$ python3 -q
>>> import numpy as np
>>> from numpy import linalg as LA
>>> np.set_printoptions(suppress=True, linewidth=100)
>>> def rnd(a):
...     return np.round(a, 1) + 0
... 
>>> mat = np.load("w.npy")
>>> mat
array([[ 1,  1, -1, -1, -1, -1,  1,  1],
       [ 1, -1,  1, -1,  1, -1,  1, -1],
       [ 1,  1,  1,  1, -1, -1, -1, -1],
       [ 1,  1,  1,  1,  1,  1,  1,  1]])
>>> gram = mat.T @ mat
>>> rnd(LA.svd(mat, compute_uv=False) ** 2)
array([8., 8., 8., 8.])
>>> np.trace(gram), (mat ** 2).sum()
(np.int64(32), np.int64(32))
>>> LA.matrix_rank(gram)
np.int64(4)
>>> gram
array([[ 4,  2,  2,  0,  0, -2,  2,  0],
       [ 2,  4,  0,  2, -2,  0,  0,  2],
       [ 2,  0,  4,  2,  2,  0,  0, -2],
       [ 0,  2,  2,  4,  0,  2, -2,  0],
       [ 0, -2,  2,  0,  4,  2,  2,  0],
       [-2,  0,  0,  2,  2,  4,  0,  2],
       [ 2,  0,  0, -2,  2,  0,  4,  2],
       [ 0,  2, -2,  0,  0,  2,  2,  4]])
>>> np.diag(gram)
array([4, 4, 4, 4, 4, 4, 4, 4])
>>> (mat @ mat.T).shape
(4, 4)
>>> rng = np.random.default_rng(728887)
>>> labels = rng.permutation(8)
>>> labels
array([3, 1, 7, 6, 4, 5, 2, 0])
>>> other = gram[labels][:, labels]
>>> np.diag(other)
array([4, 4, 4, 4, 4, 4, 4, 4])
>>> other
array([[ 4,  2,  0, -2,  0,  2,  2,  0],
       [ 2,  4,  2,  0, -2,  0,  0,  2],
       [ 0,  2,  4,  2,  0,  2, -2,  0],
       [-2,  0,  2,  4,  2,  0,  0,  2],
       [ 0, -2,  0,  2,  4,  2,  2,  0],
       [ 2,  0,  2,  0,  2,  4,  0, -2],
       [ 2,  0, -2,  0,  2,  0,  4,  2],
       [ 0,  2,  0,  2,  0, -2,  2,  4]])
>>> rnd(np.sort(np.abs(LA.eigvals(other))))
array([0., 0., 0., 0., 8., 8., 8., 8.])
>>> u, r1 = mat[3], mat[1]
>>> u @ u
np.int64(8)
>>> pr = (u @ r1) / (u @ u) * u
>>> LA.matrix_rank(np.outer(u, r1))
np.int64(1)
>>> rnd(LA.norm(u + r1) ** 2 + LA.norm(u - r1) ** 2)
np.float64(32.0)
>>> other = mat / LA.norm(mat, axis=1, keepdims=True)
>>> gram = other @ other.T
>>> rnd(gram[1])
array([0., 1., 0., 0.])
>>> (np.abs(gram) > 0.9).astype(int)
array([[1, 0, 0, 0],
       [0, 1, 0, 0],
       [0, 0, 1, 0],
       [0, 0, 0, 1]])
>>> np.argwhere(np.triu(np.abs(gram) > 0.95, 1))
array([], shape=(0, 2), dtype=int64)
>>> (gram - 2 * np.eye(4)).round(6).argmax(axis=1)
array([1, 0, 0, 0])
>>> rnd(LA.norm(other, axis=1))
array([1., 1., 1., 1.])
>>> J = np.eye(5, dtype=int)[rng.permutation(5)] * np.array([0, 0, -2, -1, 1])
>>> J
array([[ 0,  0,  0,  0,  0],
       [ 0,  0,  0, -1,  0],
       [ 0,  0,  0,  0,  0],
       [ 0,  0,  0,  0,  1],
       [ 0,  0, -2,  0,  0]])
>>> gram = J.T @ J
>>> rnd(LA.svd(J, compute_uv=False) ** 2)
array([4., 1., 1., 0., 0.])
>>> (J @ J.T).shape
(5, 5)
>>> gram
array([[0, 0, 0, 0, 0],
       [0, 0, 0, 0, 0],
       [0, 0, 4, 0, 0],
       [0, 0, 0, 1, 0],
       [0, 0, 0, 0, 1]])
>>> rnd(J @ LA.pinv(J) @ J)
array([[ 0.,  0.,  0.,  0.,  0.],
       [ 0.,  0.,  0., -1.,  0.],
       [ 0.,  0.,  0.,  0.,  0.],
       [ 0.,  0.,  0.,  0.,  1.],
       [ 0.,  0., -2.,  0.,  0.]])
>>> LA.lstsq(J[:-1].T, J[-1])[2]
np.int32(2)
>>> rnd(np.trace(LA.pinv(J) @ J))
np.float64(3.0)
>>> data = np.array([[17, 5, 6, 2, 2, -11],
...     [5, 15, 0, -1, -2, -6],
...     [6, 0, 14, 1, 9, -9],
...     [2, -1, 1, 6, 5, -3],
...     [2, -2, 9, 5, 18, -9],
...     [-11, -6, -9, -3, -9, 12]])
>>> data.reshape(-1, 2)
array([[ 17,   5],
       [  6,   2],
       [  2, -11],
       [  5,  15],
       [  0,  -1],
       [ -2,  -6],
       [  6,   0],
       [ 14,   1],
       [  9,  -9],
       [  2,  -1],
       [  1,   6],
       [  5,  -3],
       [  2,  -2],
       [  9,   5],
       [ 18,  -9],
       [-11,  -6],
       [ -9,  -3],
       [ -9,  12]])
>>> data.ravel(order="F")
array([ 17,   5,   6,   2,   2, -11,   5,  15,   0,  -1,  -2,  -6,   6,   0,  14,   1,   9,  -9,
         2,  -1,   1,   6,   5,  -3,   2,  -2,   9,   5,  18,  -9, -11,  -6,  -9,  -3,  -9,  12])
>>> data.reshape(2, -1)
array([[ 17,   5,   6,   2,   2, -11,   5,  15,   0,  -1,  -2,  -6,   6,   0,  14,   1,   9,  -9],
       [  2,  -1,   1,   6,   5,  -3,   2,  -2,   9,   5,  18,  -9, -11,  -6,  -9,  -3,  -9,  12]])
>>> blk = data.reshape(6, 2, -1)
>>> blk[:, 0]
array([[ 17,   5,   6],
       [  5,  15,   0],
       [  6,   0,  14],
       [  2,  -1,   1],
       [  2,  -2,   9],
       [-11,  -6,  -9]])
>>> np.einsum("ihd,ihd->ih", blk, blk)
array([[350, 129],
       [250,  41],
       [232, 163],
       [  6,  70],
       [ 89, 430],
       [238, 234]])
>>> X = np.array([[0, 2, 4, 6],
...     [-4, 2, 6, 4],
...     [0, 2, 4, 6],
...     [0, 0, 0, 0],
...     [-2, 1, 3, 2],
...     [0, 1, 2, 3],
...     [-4, 4, 10, 10]])
>>> # row 2 repeats row 0
>>> other = np.array([[0, 1, 3], [4, 3, 3], [4, 4, 2], [2, 4, 0]])
>>> LA.matrix_rank(X @ other)
np.int64(2)
>>> np.einsum("ik,kj->ji", X, other)
array([[36, 40, 36,  0, 20, 18, 76],
       [46, 42, 46,  0, 21, 23, 88],
       [14,  6, 14,  0,  3,  7, 20]])
>>> LA.matrix_rank(np.vstack([X, other.T]))
np.int64(4)
>>> X @ other
array([[36, 46, 14],
       [40, 42,  6],
       [36, 46, 14],
       [ 0,  0,  0],
       [20, 21,  3],
       [18, 23,  7],
       [76, 88, 20]])
>>> Uu, sv, Vh = LA.svd(X)
>>> V = Vh[:(sv > 1e-8).sum()]
>>> vec = X[1] + -1 * X[4] + rng.integers(2) * np.eye(4)[3]
>>> vec
array([-2.,  1.,  3.,  2.])
>>> rnd(np.diag(V.T @ V))
array([0.7, 0.1, 0.5, 0.7])
>>> rnd(V.T @ V)
array([[ 0.7,  0. , -0.4,  0.3],
       [ 0. ,  0.1,  0.2,  0.2],
       [-0.4,  0.2,  0.5,  0.3],
       [ 0.3,  0.2,  0.3,  0.7]])
>>> LA.matrix_rank(np.vstack([X, vec]))
np.int64(2)
>>> rnd(LA.norm(vec - V.T @ V @ vec))
np.float64(0.0)
>>> rnd(LA.norm(X, 2) / LA.norm(X))
np.float64(1.0)
>>> LA.matrix_rank(X, rtol=0.1)
np.int64(2)
>>> X.reshape(-1, 2)
array([[ 0,  2],
       [ 4,  6],
       [-4,  2],
       [ 6,  4],
       [ 0,  2],
       [ 4,  6],
       [ 0,  0],
       [ 0,  0],
       [-2,  1],
       [ 3,  2],
       [ 0,  1],
       [ 2,  3],
       [-4,  4],
       [10, 10]])
>>> blk = X.reshape(7, 2, -1)
>>> np.einsum("ihd,jhd->hij", blk, blk).shape
(2, 7, 7)
>>> np.swapaxes(blk, 1, 2)[1]
array([[-4,  6],
       [ 2,  4]])
>>> blk.transpose(1, 0, 2)
array([[[ 0,  2],
        [-4,  2],
        [ 0,  2],
        [ 0,  0],
        [-2,  1],
        [ 0,  1],
        [-4,  4]],

       [[ 4,  6],
        [ 6,  4],
        [ 4,  6],
        [ 0,  0],
        [ 3,  2],
        [ 2,  3],
        [10, 10]]])
>>> blk.sum(axis=1)
array([[ 4,  8],
       [ 2,  6],
       [ 4,  8],
       [ 0,  0],
       [ 1,  3],
       [ 2,  4],
       [ 6, 14]])
>>> blk[:, 0]
array([[ 0,  2],
       [-4,  2],
       [ 0,  2],
       [ 0,  0],
       [-2,  1],
       [ 0,  1],
       [-4,  4]])
>>> Uu, sv, Vh = LA.svd(X)
>>> rnd(sv)
array([20.7,  4.4,  0. ,  0. ])
>>> other = Uu[:, :2] @ np.diag(sv[:2]) @ Vh[:2]
>>> rnd(np.abs(X - other).max())
np.float64(0.0)
>>> rnd(other)
array([[ 0.,  2.,  4.,  6.],
       [-4.,  2.,  6.,  4.],
       [ 0.,  2.,  4.,  6.],
       [ 0.,  0.,  0.,  0.],
       [-2.,  1.,  3.,  2.],
       [ 0.,  1.,  2.,  3.],
       [-4.,  4., 10., 10.]])
>>> M = np.array([[4, 2, -9, -5, -7, 6, -4, 2],
...     [-4, -2, 9, 5, 7, -6, 4, -2],
...     [4, 2, -9, -5, -7, 6, -4, 2],
...     [-8, -4, 18, 10, 14, -12, 8, -4],
...     [-4, -2, 9, 5, 7, -6, 4, -2]])
>>> # column 7 repeats column 1
>>> Uu, sv, Vh = LA.svd(M)
>>> V = Vh[:(sv > 1e-8).sum()]
>>> vec = M[4] + -3 * M[3] + rng.integers(2) * np.eye(8)[0]
>>> vec
array([ 21.,  10., -45., -25., -35.,  30., -20.,  10.])
>>> rnd(LA.norm(vec - V.T @ V @ vec))
np.float64(1.0)
>>> np.allclose(V.T @ V @ vec, vec)
False
>>> rnd(V.T @ V)
array([[ 0.1,  0. , -0.2, -0.1, -0.1,  0.1, -0.1,  0. ],
       [ 0. ,  0. , -0.1,  0. , -0.1,  0.1,  0. ,  0. ],
       [-0.2, -0.1,  0.4,  0.2,  0.3, -0.2,  0.2, -0.1],
       [-0.1,  0. ,  0.2,  0.1,  0.2, -0.1,  0.1,  0. ],
       [-0.1, -0.1,  0.3,  0.2,  0.2, -0.2,  0.1, -0.1],
       [ 0.1,  0.1, -0.2, -0.1, -0.2,  0.2, -0.1,  0.1],
       [-0.1,  0. ,  0.2,  0.1,  0.1, -0.1,  0.1,  0. ],
       [ 0. ,  0. , -0.1,  0. , -0.1,  0.1,  0. ,  0. ]])
>>> def softmax(z):
...     e = np.exp(z - z.max(axis=-1, keepdims=True))
...     return e / e.sum(axis=-1, keepdims=True)
... 
>>> softmax(M).sum(axis=1)
array([1., 1., 1., 1., 1.])
>>> rnd(softmax(M[2]))
array([0.1, 0. , 0. , 0. , 0. , 0.9, 0. , 0. ])
>>> rnd(softmax(M[2] + 4))
array([0.1, 0. , 0. , 0. , 0. , 0.9, 0. , 0. ])
>>> rnd(softmax(10 * M[2]))
array([0., 0., 0., 0., 0., 1., 0., 0.])
>>> S = M @ M.T / np.sqrt(8)
>>> rnd(softmax(S + np.triu(np.full(S.shape, -np.inf), 1)))
array([[1. , 0. , 0. , 0. , 0. ],
       [0. , 1. , 0. , 0. , 0. ],
       [0.5, 0. , 0.5, 0. , 0. ],
       [0. , 0. , 0. , 1. , 0. ],
       [0. , 0. , 0. , 1. , 0. ]])
